$ ipython --no-banner

In [1]: import numpy as np

In [2]: np.set_printoptions(suppress=True, linewidth=160)

In [3]: def rd(a):
   ...:     return np.round(a, 2) + 0
   ...: 

In [4]: K = np.load("dump.npy")

In [5]: K
Out[5]: 
array([[  2.45,  -3.27,   0.  ,  -4.11,   4.94],
       [ -6.38,   8.53,   0.01,  10.64, -12.77],
       [ -2.32,   3.06,   0.02,   3.84,  -4.59],
       [ -0.28,   0.36,  -0.02,   0.45,  -0.57],
       [  0.38,  -0.51,   0.01,  -0.64,   0.76],
       [ -3.23,   4.34,   0.02,   5.4 ,  -6.44],
       [ -1.57,   2.06,   0.01,   2.57,  -3.08],
       [ -3.14,   4.17,  -0.02,   5.25,  -6.3 ],
       [  4.21,  -5.58,   0.04,  -7.02,   8.4 ],
       [ -1.32,   1.76,   0.  ,   2.18,  -2.64],
       [  1.02,  -1.33,   0.06,  -1.71,   2.07],
       [ -3.57,   4.75,  -0.04,   5.93,  -7.1 ],
       [ -4.41,   5.91,  -0.03,   7.38,  -8.85],
       [ -2.47,   3.25,   0.01,   4.06,  -4.85],
       [  0.33,  -0.43,   0.  ,  -0.57,   0.61]])

In [6]: Q, V = np.linalg.qr(K[:, :2])[0], np.linalg.qr(K[:, 2:])[0]

In [7]: sv = np.linalg.svd(Q.T @ V, compute_uv=False)

In [8]: (sv > 0.9).sum()
Out[8]: np.int64(1)

In [9]: rd(np.linalg.norm(Q @ Q.T - V @ V.T, 2))
Out[9]: np.float64(1.0)

In [10]: B = np.c_[K[:, :4] @ np.array([[-2, -2, 0, -2], [-2, -2, -2, 1], [1, -1, 0, 0], [-1, -1, 0, 2]]), np.array([1, 0, 2, 2, 2, 2, 2, 0, 2, 2, 2, 0, 1, 2, 0])]

In [11]: rd(B)
Out[11]: 
array([[  5.75,   5.75,   6.54, -16.39,   1.  ],
       [-14.93, -14.95, -17.06,  42.57,   0.  ],
       [ -5.3 ,  -5.34,  -6.12,  15.38,   2.  ],
       [ -0.63,  -0.59,  -0.72,   1.82,   2.  ],
       [  0.91,   0.89,   1.02,  -2.55,   2.  ],
       [ -7.6 ,  -7.64,  -8.68,  21.6 ,   2.  ],
       [ -3.54,  -3.56,  -4.12,  10.34,   2.  ],
       [ -7.33,  -7.29,  -8.34,  20.95,   0.  ],
       [  9.8 ,   9.72,  11.16, -28.04,   2.  ],
       [ -3.06,  -3.06,  -3.52,   8.76,   2.  ],
       [  2.39,   2.27,   2.66,  -6.79,   2.  ],
       [ -8.33,  -8.25,  -9.5 ,  23.75,   0.  ],
       [-10.41, -10.35, -11.82,  29.49,   1.  ],
       [ -5.61,  -5.63,  -6.5 ,  16.31,   2.  ],
       [  0.77,   0.77,   0.86,  -2.23,   0.  ]])

In [12]: np.linalg.matrix_rank(np.c_[K, B])
Out[12]: np.int64(6)

In [13]: rd(np.linalg.norm(np.linalg.qr(K)[0].T @ B, axis=0) ** 2 / ((B ** 2).sum(axis=0) + 1e-12))
Out[13]: array([1.  , 1.  , 1.  , 1.  , 0.56])
